>>> import numpy as np
>>> from numpy import linalg as LA
>>> np.set_printoptions(precision=1, suppress=True, linewidth=160)
>>> def tidy(a):
...     return np.round(a, 1) + 0
... 
>>> A = np.loadtxt("arr.csv", delimiter=",")
>>> print(A)
[[-2.  1. -2.  1.]
 [ 1.  2.  1.  2.]
 [-2.  1. -2.  1.]
 [ 1.  2.  1.  2.]]
>>> # columns 0 and 2 are equal
>>> rank = LA.matrix_rank(A)
>>> print(rank)
2
>>> ns = LA.svd(A)[2][rank:].T
>>> print(tidy(ns @ ns.T))
[[ 0.5  0.  -0.5  0. ]
 [ 0.   0.5  0.  -0.5]
 [-0.5  0.   0.5  0. ]
 [ 0.  -0.5  0.   0.5]]
>>> print(np.allclose(A @ ns, 0))
True
>>> print(tidy(A @ ns))
[[0. 0.]
 [0. 0.]
 [0. 0.]
 [0. 0.]]
>>> print(ns.shape)
(4, 2)
>>> print([int(LA.matrix_rank(A[:, :j + 1])) for j in range(4)])
[1, 2, 2, 2]
>>> print([int(LA.matrix_rank(np.delete(A, i, axis=0))) for i in range(4)])
[2, 2, 2, 2]
>>> print(LA.matrix_rank(A.T @ A), LA.matrix_rank(A @ A.T))
2 2
>>> x = np.array([-7, -3, 7, -7])
>>> print(A * x)
[[ 14.  -3. -14.  -7.]
 [ -7.  -6.   7. -14.]
 [ 14.  -3. -14.  -7.]
 [ -7.  -6.   7. -14.]]
>>> print(A @ (2 * x))
[-20. -40. -20. -40.]
>>> print(A @ np.eye(4)[1])
[1. 2. 1. 2.]
>>> print(LA.norm(A @ x) <= LA.norm(A, 2) * LA.norm(x) + 1e-9)
True
>>> print(np.sign((A @ x).round(6)))
[-1. -1. -1. -1.]
>>> print(np.einsum("ij,j->i", A, x))
[-10. -20. -10. -20.]
>>> data = np.loadtxt("block8.csv", delimiter=",")
>>> print(data)
[[5. 3. 5. 3.]
 [1. 1. 1. 1.]
 [5. 3. 5. 3.]
 [1. 1. 1. 1.]]
>>> # rank 2
>>> W = np.array([[-5, 3, -6], [9, 0, -5], [3, 6, -8], [-5, -5, -9]])
>>> beta = np.array([-4, 4, -3])
>>> H = np.maximum(data @ W + beta, 0)
>>> print(H)
[[ 0. 34.  0.]
 [ 0.  8.  0.]
 [ 0. 34.  0.]
 [ 0.  8.  0.]]
>>> print((H > 0).astype(int))
[[0 1 0]
 [0 1 0]
 [0 1 0]
 [0 1 0]]
>>> print((H > 0).mean(axis=0))
[0. 1. 0.]
>>> basis = np.array([[7, -9], [-1, 6], [-4, 6]])
>>> print((H @ basis).round(6).argmax(axis=1))
[1 1 1 1]
>>> print(W @ basis)
[[ -14   27]
 [  83 -111]
 [  47  -39]
 [   6  -39]]
>>> print(tidy(H @ LA.pinv(H) @ H))
[[ 0. 34.  0.]
 [ 0.  8.  0.]
 [ 0. 34.  0.]
 [ 0.  8.  0.]]
>>> rank = LA.matrix_rank(data)
>>> print(rank)
2
>>> ns = LA.svd(data)[2][rank:].T
>>> print([int(LA.matrix_rank(data[:, :j + 1])) for j in range(4)])
[1, 2, 2, 2]
>>> print(LA.matrix_rank(data.T @ data), LA.matrix_rank(data @ data.T))
2 2
>>> print(tidy(ns @ ns.T))
[[ 0.5  0.  -0.5  0. ]
 [ 0.   0.5  0.  -0.5]
 [-0.5  0.   0.5  0. ]
 [ 0.  -0.5  0.   0.5]]
